In [1]: import numpy as np

In [2]: np.set_printoptions(precision=2, suppress=True, linewidth=140)

In [3]: tidy = lambda a: np.round(a, 2) + 0

In [4]: m1 = np.array([[-1, 1, 1, -2, 2, 2, 2],
   ...:     [1, 2, -1, -3, -2, -1, 1],
   ...:     [2, 2, 3, 3, 1, 2, -2],
   ...:     [1, 1, -2, -1, 3, -2, -1],
   ...:     [2, 1, 0, 2, 3, -2, -3],
   ...:     [-2, 3, -3, -2, 1, 0, 2],
   ...:     [-2, 0, -1, 3, 1, -3, -2]])

In [5]: print(m1)
[[-1  1  1 -2  2  2  2]
 [ 1  2 -1 -3 -2 -1  1]
 [ 2  2  3  3  1  2 -2]
 [ 1  1 -2 -1  3 -2 -1]
 [ 2  1  0  2  3 -2 -3]
 [-2  3 -3 -2  1  0  2]
 [-2  0 -1  3  1 -3 -2]]

In [6]: rng = np.random.default_rng(7462)

In [7]: idx = rng.permutation(7)

In [8]: print(idx)
[5 6 1 0 3 4 2]

In [9]: M2 = m1[idx][:, idx]

In [10]: print(np.allclose(M2, m1))
False

In [11]: print(tidy(np.linalg.det(M2)), tidy(np.linalg.det(m1[idx])))
-508.0 508.0

In [12]: print(np.diag(M2))
[ 0 -2  2 -1 -1  3  3]

In [13]: M2 = m1[0, 0] * m1[1:] - np.outer(m1[1:, 0], m1[0])

In [14]: print(M2)
[[ 0 -3  0  5  0 -1 -3]
 [ 0 -4 -5  1 -5 -6 -2]
 [ 0 -2  1  3 -5  0 -1]
 [ 0 -3 -2  2 -7 -2 -1]
 [ 0 -1  5 -2  3  4  2]
 [ 0  2  3 -7  3  7  6]]

In [15]: print(np.flatnonzero(~M2.round(6).any(axis=1)))
[]

In [16]: print(m1[:, 0] / m1[0, 0])
[ 1. -1. -2. -1. -2.  2.  2.]

In [17]: theta = np.radians(129)

In [18]: Rm = np.eye(7)

In [19]: Rm[0, 0] = Rm[1, 1] = np.cos(theta)

In [20]: Rm[0, 1], Rm[1, 0] = -np.sin(theta), np.sin(theta)

In [21]: print(tidy(Rm))
[[-0.63 -0.78  0.    0.    0.    0.    0.  ]
 [ 0.78 -0.63  0.    0.    0.    0.    0.  ]
 [ 0.    0.    1.    0.    0.    0.    0.  ]
 [ 0.    0.    0.    1.    0.    0.    0.  ]
 [ 0.    0.    0.    0.    1.    0.    0.  ]
 [ 0.    0.    0.    0.    0.    1.    0.  ]
 [ 0.    0.    0.    0.    0.    0.    1.  ]]

In [22]: M2 = m1 @ Rm.T

In [23]: print(tidy(np.abs(M2 - m1).max(axis=0)))
[4.81 6.44 0.   0.   0.   0.   0.  ]

In [24]: print(tidy(M2))
[[-0.15 -1.41  1.   -2.    2.    2.    2.  ]
 [-2.18 -0.48 -1.   -3.   -2.   -1.    1.  ]
 [-2.81  0.3   3.    3.    1.    2.   -2.  ]
 [-1.41  0.15 -2.   -1.    3.   -2.   -1.  ]
 [-2.04  0.92  0.    2.    3.   -2.   -3.  ]
 [-1.07 -3.44 -3.   -2.    1.    0.    2.  ]
 [ 1.26 -1.55 -1.    3.    1.   -3.   -2.  ]]

In [25]: print(np.allclose(m1, m1.T))
False

In [26]: print(tidy(np.sort(np.abs(np.linalg.eigvals(m1)))))
[0.23 2.89 2.89 3.99 3.99 4.11 4.11]

In [27]: np.linalg.determinant(m1)
---------------------------------------------------------------------------
AttributeError                            Traceback (most recent call last)
Cell In[27], line 1
----> 1 np.linalg.determinant(m1)

AttributeError: module 'numpy.linalg' has no attribute 'determinant'

In [28]: print(np.argsort(-np.linalg.norm(m1, axis=0).round(6), kind="stable")[:3])
[3 4 6]

In [29]: print(tidy(np.linalg.norm(m1, 2) / np.linalg.norm(m1)))
0.65

In [30]: print(np.linalg.cond(m1) > 100)
False

In [31]: print([round(float(x), 2) for x in np.linalg.svd(m1, compute_uv=False)[:3]])
[8.82, 7.01, 5.47]

In [32]: print(np.linalg.matrix_rank(m1, rtol=0.1))
6

In [33]: theta = rng.uniform(0, 2 * np.pi, 36)

In [34]: O, _ = np.linalg.qr(np.array([[0.7, 0.2],
    ...:     [1.6, 0.6],
    ...:     [-0.9, 0.1],
    ...:     [0.7, -0.4],
    ...:     [0.5, 0.7],
    ...:     [0.0, 0.8],
    ...:     [-0.8, -0.5]]))

In [35]: W0 = 10 * np.c_[np.cos(theta), np.sin(theta)] @ O.T

In [36]: print(tidy(W0))
[[ 1.34  4.1   0.88 -3.03  5.02  5.83 -3.51]
 [-2.79 -5.91  4.75 -4.75 -0.18  2.61  2.3 ]
 [ 2.77  5.86 -4.77  4.79  0.11 -2.69 -2.26]
 [-2.21 -4.26  4.82 -5.54  1.51  4.44  1.02]
 [ 0.6   0.23 -3.59  5.35 -3.98 -6.33  1.47]
 [ 0.79  2.93  1.77 -3.89  4.92  6.25 -3.03]
 [ 0.5   2.28  2.21 -4.29  4.8   6.38 -2.73]
 [-2.92 -7.03  2.89 -1.47 -3.44 -1.94  4.  ]
 [-0.15 -1.5  -2.69  4.69 -4.61 -6.46  2.37]
 [ 1.3   4.02  0.95 -3.1   5.01  5.87 -3.48]
 [ 2.77  6.83 -2.33  0.7   3.9   2.76 -4.11]
 [ 2.59  6.54 -1.78 -0.02  4.27  3.47 -4.14]
 [-1.7  -4.84 -0.23  2.35 -4.97 -5.4   3.77]
 [ 1.39  4.21  0.79 -2.94  5.01  5.77 -3.55]
 [ 2.81  6.89 -2.46  0.88  3.81  2.58 -4.09]
 [ 2.76  5.81 -4.78  4.83  0.04 -2.76 -2.21]
 [ 2.35  4.65 -4.85  5.43 -1.17 -4.1  -1.3 ]
 [-2.54 -6.45  1.64  0.19 -4.35 -3.64  4.13]
 [-0.96 -3.29 -1.52  3.66 -4.97 -6.15  3.18]
 [ 2.69  6.7  -2.06  0.35  4.09  3.12 -4.13]
 [ 1.1   3.6   1.28 -3.43  5.    6.04 -3.31]
 [-2.86 -6.14  4.68 -4.54 -0.48  2.24  2.51]
 [ 2.16  4.13 -4.81  5.57 -1.62 -4.54 -0.93]
 [-1.93 -3.51  4.71 -5.67  2.1   4.99  0.51]
 [-1.57 -4.58 -0.47  2.61 -5.   -5.57  3.68]
 [-2.29 -4.47  4.84 -5.48  1.33  4.25  1.17]
 [ 2.85  6.95 -2.62  1.09  3.68  2.35 -4.06]
 [-0.78 -2.9  -1.79  3.92 -4.92 -6.26  3.01]
 [ 0.71  0.5  -3.71  5.42 -3.87 -6.28  1.32]
 [-1.72 -2.99  4.59 -5.71  2.47  5.32  0.16]
 [-1.14 -1.54  4.14 -5.63  3.35  5.98 -0.73]
 [-2.68 -5.57  4.82 -4.99  0.23  3.08  2.02]
 [ 2.27  4.43 -4.84  5.49 -1.36 -4.29 -1.14]
 [ 1.05  3.5   1.36 -3.51  4.99  6.08 -3.27]
 [ 3.03  7.09 -3.46  2.3   2.84  0.97 -3.79]
 [-2.78 -5.89  4.76 -4.76 -0.15  2.64  2.29]]

In [37]: print(np.argsort(-np.linalg.norm(W0, axis=0).round(6), kind="stable")[:3])
[1 5 3]

In [38]: print(np.linalg.matrix_rank(W0, rtol=0.1))
2

In [39]: print([round(float(x), 2) for x in np.linalg.svd(W0, compute_uv=False)[:3]])
[43.73, 41.08, 0.0]

In [40]: print(np.linalg.lstsq(W0[:-1].T, W0[-1])[2])
2

In [41]: print(np.allclose(W0[:-1].T @ np.linalg.lstsq(W0[:-1].T, W0[-1])[0], W0[-1]))
True

In [42]: print(np.abs(np.diag(np.linalg.qr(W0)[1])) > 1e-9)
[ True  True False False False False False]

In [43]: print(np.unique(W0.round(6), axis=0).shape)
(36, 7)

In [44]: M2 = W0 / np.linalg.norm(W0, axis=1, keepdims=True)

In [45]: G = M2 @ M2.T

In [46]: print(tidy(np.linalg.norm(M2, axis=1)))
[1. 1. 1. 1. 1. 1. 1. 1. 1. 1. 1. 1. 1. 1. 1. 1. 1. 1. 1. 1. 1. 1. 1. 1. 1. 1. 1. 1. 1. 1. 1. 1. 1. 1. 1. 1.]

In [47]: print((G - 2 * np.eye(36)).round(6).argmax(axis=1))
[ 9 35 15 25 28 33  5 17 27  0 14 19 24  0 10  2 32  7 27 10 33  1 32 29 12  3 14 18  4 23 29 35 16 20 26  1]

In [48]: rank = np.linalg.matrix_rank(W0)

In [49]: print(rank)
2

In [50]: ns = np.linalg.svd(W0)[2][rank:].T

In [51]: print(np.linalg.matrix_rank(W0.T @ W0), np.linalg.matrix_rank(W0 @ W0.T))
2 2

In [52]: print(ns.shape)
(7, 5)

In [53]: X = np.loadtxt("run1.csv", delimiter=",")

In [54]: print(X)
[[ -1.  -1.  -1.  -1.  -1.  -1.  -1.  -1.  -1.  -1.]
 [ -1.  -2.  -2.  -2.  -2.  -2.  -2.  -2.  -2.  -2.]
 [ -1.  -2.  -3.  -3.  -3.  -3.  -3.  -3.  -3.  -3.]
 [ -1.  -2.  -3.  -4.  -4.  -4.  -4.  -4.  -4.  -4.]
 [ -1.  -2.  -3.  -4.  -5.  -5.  -5.  -5.  -5.  -5.]
 [ -1.  -2.  -3.  -4.  -5.  -6.  -6.  -6.  -6.  -6.]
 [ -1.  -2.  -3.  -4.  -5.  -6.  -7.  -7.  -7.  -7.]
 [ -1.  -2.  -3.  -4.  -5.  -6.  -7.  -8.  -8.  -8.]
 [ -1.  -2.  -3.  -4.  -5.  -6.  -7.  -8.  -9.  -9.]
 [ -1.  -2.  -3.  -4.  -5.  -6.  -7.  -8.  -9. -10.]]

In [55]: w, V = np.linalg.eigh(X)

In [56]: x0 = np.array([1, 1, 8, 2, 5, 8, 8, 0, 9, 4])

In [57]: print(tidy(x0 @ X @ x0 / (x0 @ x0)), tidy(w[0]), tidy(w[-1]))
-31.77 -44.77 -0.26

In [58]: print(x0 @ X @ x0)
-10165.0

In [59]: print(tidy(V * np.abs(w) @ V.T))
[[ 1.  1.  1.  1.  1.  1.  1.  1.  1.  1.]
 [ 1.  2.  2.  2.  2.  2.  2.  2.  2.  2.]
 [ 1.  2.  3.  3.  3.  3.  3.  3.  3.  3.]
 [ 1.  2.  3.  4.  4.  4.  4.  4.  4.  4.]
 [ 1.  2.  3.  4.  5.  5.  5.  5.  5.  5.]
 [ 1.  2.  3.  4.  5.  6.  6.  6.  6.  6.]
 [ 1.  2.  3.  4.  5.  6.  7.  7.  7.  7.]
 [ 1.  2.  3.  4.  5.  6.  7.  8.  8.  8.]
 [ 1.  2.  3.  4.  5.  6.  7.  8.  9.  9.]
 [ 1.  2.  3.  4.  5.  6.  7.  8.  9. 10.]]

In [60]: print(np.abs(X).sum(axis=1).max(), tidy(np.abs(w).max()))
55.0 44.77

In [61]: x0 = np.array([3, 1, 2, 4, 3, 0, 0, 4, 5, 2])

In [62]: y = X @ x0

In [63]: beta, lr = np.zeros(10), 1 / np.linalg.norm(X, 2) ** 2

In [64]: for i in range(30):
    ...:     beta -= lr * X.T @ (X @ beta - y)
    ...:     if i % 10 == 0: print(i, round(np.linalg.norm(X @ beta - y), 2))
    ...: 
0 8.17
10 7.62
20 7.16

In [65]: print(tidy(beta))
[0.58 1.11 1.57 1.95 2.23 2.46 2.66 2.84 2.97 3.03]

In [66]: print(tidy(np.linalg.cond(X)))
175.09

In [67]: u = np.array([2, -1, -2, -2, 0, -1, -2, 0, 0, 2])

In [68]: M2 = X + np.outer(u, np.eye(10)[6])

In [69]: print(np.linalg.matrix_rank(M2 - X))
1

In [70]: print(M2)
[[ -1.  -1.  -1.  -1.  -1.  -1.   1.  -1.  -1.  -1.]
 [ -1.  -2.  -2.  -2.  -2.  -2.  -3.  -2.  -2.  -2.]
 [ -1.  -2.  -3.  -3.  -3.  -3.  -5.  -3.  -3.  -3.]
 [ -1.  -2.  -3.  -4.  -4.  -4.  -6.  -4.  -4.  -4.]
 [ -1.  -2.  -3.  -4.  -5.  -5.  -5.  -5.  -5.  -5.]
 [ -1.  -2.  -3.  -4.  -5.  -6.  -7.  -6.  -6.  -6.]
 [ -1.  -2.  -3.  -4.  -5.  -6.  -9.  -7.  -7.  -7.]
 [ -1.  -2.  -3.  -4.  -5.  -6.  -7.  -8.  -8.  -8.]
 [ -1.  -2.  -3.  -4.  -5.  -6.  -7.  -8.  -9.  -9.]
 [ -1.  -2.  -3.  -4.  -5.  -6.  -5.  -8.  -9. -10.]]

In [71]: print(np.linalg.matrix_rank(np.linalg.inv(M2) - np.linalg.inv(X), tol=1e-8))
1

In [72]: print((X + X.T) / 2)
[[ -1.  -1.  -1.  -1.  -1.  -1.  -1.  -1.  -1.  -1.]
 [ -1.  -2.  -2.  -2.  -2.  -2.  -2.  -2.  -2.  -2.]
 [ -1.  -2.  -3.  -3.  -3.  -3.  -3.  -3.  -3.  -3.]
 [ -1.  -2.  -3.  -4.  -4.  -4.  -4.  -4.  -4.  -4.]
 [ -1.  -2.  -3.  -4.  -5.  -5.  -5.  -5.  -5.  -5.]
 [ -1.  -2.  -3.  -4.  -5.  -6.  -6.  -6.  -6.  -6.]
 [ -1.  -2.  -3.  -4.  -5.  -6.  -7.  -7.  -7.  -7.]
 [ -1.  -2.  -3.  -4.  -5.  -6.  -7.  -8.  -8.  -8.]
 [ -1.  -2.  -3.  -4.  -5.  -6.  -7.  -8.  -9.  -9.]
 [ -1.  -2.  -3.  -4.  -5.  -6.  -7.  -8.  -9. -10.]]

In [73]: print(tidy(np.linalg.matrix_power(X, 3)))
[[  -385.   -760.  -1116.  -1445.  -1740.  -1995.  -2205.  -2366.  -2475.  -2530.]
 [  -760.  -1501.  -2205.  -2856.  -3440.  -3945.  -4361.  -4680.  -4896.  -5005.]
 [ -1116.  -2205.  -3241.  -4200.  -5061.  -5806.  -6420.  -6891.  -7210.  -7371.]
 [ -1445.  -2856.  -4200.  -5446.  -6566.  -7536.  -8336.  -8950.  -9366.  -9576.]
 [ -1740.  -3440.  -5061.  -6566.  -7921.  -9096. -10066. -10811. -11316. -11571.]
 [ -1995.  -3945.  -5806.  -7536.  -9096. -10451. -11571. -12432. -13016. -13311.]
 [ -2205.  -4361.  -6420.  -8336. -10066. -11571. -12817. -13776. -14427. -14756.]
 [ -2366.  -4680.  -6891.  -8950. -10811. -12432. -13776. -14812. -15516. -15872.]
 [ -2475.  -4896.  -7210.  -9366. -11316. -13016. -14427. -15516. -16257. -16632.]
 [ -2530.  -5005.  -7371.  -9576. -11571. -13311. -14756. -15872. -16632. -17017.]]

In [74]: print(tidy(np.sort(np.abs(np.linalg.eigvals(X)))))
[ 0.26  0.27  0.31  0.37  0.47  0.64  1.    1.87  5.05 44.77]

In [75]: print(tidy(np.abs(np.linalg.eigvals(X)).max()))
44.77

In [76]: x0 = np.array([5, 0, -2, -5, 4, -2, 3, -1, -2, -2])

In [77]: y = X @ x0

In [78]: print(y)
[ 2.  9. 16. 21. 21. 25. 27. 32. 36. 38.]

In [79]: print(tidy(np.linalg.solve(X, X[:, 7])))
[0. 0. 0. 0. 0. 0. 0. 1. 0. 0.]

In [80]: E = np.loadtxt("a.csv", delimiter=",")

In [81]: print(E)
[[ 2.  1.  2.  2.  0.  1. -1.  2.  0.  0.  1.  2.]
 [ 1.  2.  1.  2.  2.  0.  1. -1.  2.  0.  0.  1.]
 [ 2.  1.  2.  1.  2.  2.  0.  1. -1.  2.  0.  0.]
 [ 2.  2.  1.  2.  1.  2.  2.  0.  1. -1.  2.  0.]
 [ 0.  2.  2.  1.  2.  1.  2.  2.  0.  1. -1.  2.]
 [ 1.  0.  2.  2.  1.  2.  1.  2.  2.  0.  1. -1.]
 [-1.  1.  0.  2.  2.  1.  2.  1.  2.  2.  0.  1.]
 [ 2. -1.  1.  0.  2.  2.  1.  2.  1.  2.  2.  0.]
 [ 0.  2. -1.  1.  0.  2.  2.  1.  2.  1.  2.  2.]
 [ 0.  0.  2. -1.  1.  0.  2.  2.  1.  2.  1.  2.]
 [ 1.  0.  0.  2. -1.  1.  0.  2.  2.  1.  2.  1.]
 [ 2.  1.  0.  0.  2. -1.  1.  0.  2.  2.  1.  2.]]

In [82]: M2 = E[0, 0] * E[1:] - np.outer(E[1:, 0], E[0])

In [83]: print(M2)
[[ 0.  3.  0.  2.  4. -1.  3. -4.  4.  0. -1.  0.]
 [ 0.  0.  0. -2.  4.  2.  2. -2. -2.  4. -2. -4.]
 [ 0.  2. -2.  0.  2.  2.  6. -4.  2. -2.  2. -4.]
 [ 0.  4.  4.  2.  4.  2.  4.  4.  0.  2. -2.  4.]
 [ 0. -1.  2.  2.  2.  3.  3.  2.  4.  0.  1. -4.]
 [ 0.  3.  2.  6.  4.  3.  3.  4.  4.  4.  1.  4.]
 [ 0. -4. -2. -4.  4.  2.  4.  0.  2.  4.  2. -4.]
 [ 0.  4. -2.  2.  0.  4.  4.  2.  4.  2.  4.  4.]
 [ 0.  0.  4. -2.  2.  0.  4.  4.  2.  4.  2.  4.]
 [ 0. -1. -2.  2. -2.  1.  1.  2.  4.  2.  3.  0.]
 [ 0.  0. -4. -4.  4. -4.  4. -4.  4.  4.  0.  0.]]

In [84]: print(E[:, 0] / E[0, 0])
[ 1.   0.5  1.   1.   0.   0.5 -0.5  1.   0.   0.   0.5  1. ]

In [85]: print(np.flatnonzero(~M2.round(6).any(axis=1)))
[]

In [86]: feats = np.loadtxt("m.csv", delimiter=",")

In [87]: print(tidy(feats))
[[ 0.6   0.81 -1.09  0.43  0.32 -0.26 -0.12  0.6  -0.53 -0.24 -0.2 ]
 [-0.52  0.66 -0.53 -0.32  0.18  0.04  0.72  0.18 -0.52  0.24  0.16]
 [-0.19  2.   -1.83 -0.22  0.63 -0.03  1.37  0.81 -1.4   0.13  0.14]
 [-0.98  1.13 -0.37 -1.4   0.57  1.11  1.89 -0.29 -1.27  0.64  1.  ]
 [-0.91  0.44  0.05 -1.16  0.41  0.87  1.06 -0.47 -0.7   0.75  0.89]
 [-0.94 -0.41  0.15  0.25 -0.4  -0.66 -0.72 -0.25  0.67  1.34  0.3 ]
 [ 0.2   0.69 -0.95 -0.16  0.54 -0.07  0.67  0.59 -0.55 -1.09 -0.63]
 [ 0.68  1.14 -1.    0.01  0.44  0.13  0.96  0.64 -0.89 -1.   -0.37]
 [-0.51  0.68 -0.05 -0.88  0.32  0.74  1.59  0.15 -0.64 -0.48  0.11]
 [-0.41  0.28 -0.08 -0.26  0.07  0.21  0.11 -0.28 -0.19  1.    0.71]
 [ 0.73 -0.14 -0.17  0.14  0.17 -0.07  0.04  0.2  -0.1  -1.24 -0.7 ]
 [ 0.33 -1.7   1.47  0.57 -0.68 -0.16 -1.97 -0.84  1.29  0.84  0.34]
 [ 0.08 -0.8   0.15  0.59 -0.26 -0.65 -1.45 -0.16  0.69  0.43 -0.16]
 [ 0.09  1.06 -1.1  -0.21  0.58 -0.01  0.95  0.66 -0.71 -0.77 -0.38]
 [-1.64 -0.12  0.83 -0.7  -0.35  0.29  0.56 -0.49  0.34  1.55  0.92]
 [ 0.06  0.05  0.22  0.11 -0.17  0.04  0.06  0.04  0.09  0.08  0.09]
 [-0.11  2.63 -1.89 -1.54  1.35  1.24  3.69  0.95 -2.54 -1.75 -0.21]
 [-0.6  -0.37 -0.36  0.46 -0.12 -0.93 -1.    0.21  0.72  0.57 -0.3 ]
 [ 0.39 -1.28  0.46  0.93 -0.54 -0.87 -1.63 -0.1   1.07 -0.15 -0.66]
 [ 1.36 -1.18  0.25  1.28 -0.33 -0.81 -2.26 -0.01  1.01 -0.46 -0.67]
 [-0.57 -1.    0.71  0.23 -0.44 -0.36 -1.09 -0.47  0.94  1.02  0.27]
 [ 0.17 -2.16  1.19  1.06 -0.91 -0.94 -2.55 -0.71  1.64  0.71 -0.27]
 [-0.41  3.27 -2.81 -0.9   1.3   0.39  3.07  1.5  -2.45 -0.84 -0.16]
 [-0.08  1.16 -0.99 -0.51  0.61  0.31  1.34  0.5  -0.97 -0.65 -0.16]
 [ 0.43 -1.56  1.23  0.71 -0.74 -0.31 -1.64 -0.56  1.17  0.25 -0.09]
 [-0.58  2.5  -1.73 -0.77  0.82  0.52  2.11  0.75 -1.72  0.43  0.68]
 [-0.33 -1.47  1.16  0.23 -0.59 -0.3  -1.   -0.52  1.12  0.23 -0.19]
 [ 1.42  2.53 -1.7  -0.42  0.96  0.81  2.93  1.41 -2.12 -2.76 -0.86]
 [-0.45 -0.46  0.43 -0.03 -0.27 -0.07 -0.21 -0.26  0.34  0.52  0.15]
 [ 0.03  1.83 -1.52 -0.58  0.85  0.24  2.03  0.95 -1.32 -1.23 -0.46]
 [-0.01 -0.46  0.2  -0.21  0.09  0.08  0.25  0.08  0.18 -0.98 -0.63]
 [ 0.16 -0.5   1.17 -0.24 -0.39  0.62  0.34 -0.45  0.2  -0.19  0.24]
 [-0.64  0.01  1.17 -1.31  0.11  1.42  1.41 -0.62 -0.32  0.18  0.88]
 [ 0.05 -0.66  1.14 -0.37 -0.23  0.56  0.22 -0.55  0.34 -0.18  0.19]
 [-0.95 -3.66  3.08  0.62 -1.51 -0.68 -3.13 -1.59  2.97  1.69  0.26]
 [ 0.29  2.82 -2.21 -0.5   1.01  0.47  2.11  0.93 -2.12 -0.25  0.41]
 [ 1.61 -1.5   0.21  1.52 -0.43 -1.06 -2.63 -0.08  1.12 -0.77 -0.97]
 [-0.4  -0.05 -0.14 -0.11  0.01 -0.26  0.32  0.19  0.07 -0.36 -0.44]
 [-0.19 -0.08  0.76 -0.38 -0.12  0.55  0.23 -0.49  0.11  0.65  0.74]
 [ 0.94  1.21 -1.74  0.76  0.44 -0.61 -0.15  0.91 -0.76 -0.47 -0.47]
 [ 0.66  0.01 -1.13  1.35 -0.08 -1.29 -1.81  0.6   0.37  0.31 -0.52]
 [ 1.05 -0.44 -0.24  0.8  -0.08 -0.53 -1.05  0.13  0.26 -0.68 -0.61]]

In [88]: M2 = feats / np.sqrt((feats ** 2).mean(axis=1, keepdims=True))

In [89]: print(tidy(M2[24]))
[ 0.46 -1.65  1.31  0.76 -0.79 -0.33 -1.74 -0.59  1.25  0.27 -0.09]

In [90]: print(tidy(np.linalg.norm(M2, axis=1)))
[3.32 3.32 3.32 3.32 3.32 3.32 3.32 3.32 3.32 3.32 3.32 3.32 3.32 3.32 3.32 3.32 3.32 3.32 3.32 3.32 3.32 3.32 3.32 3.32 3.32 3.32 3.32
 3.32 3.32 3.32 3.32 3.32 3.32 3.32 3.32 3.32 3.32 3.32 3.32 3.32 3.32 3.32]

In [91]: print(np.linalg.matrix_rank(M2) == np.linalg.matrix_rank(feats))
True
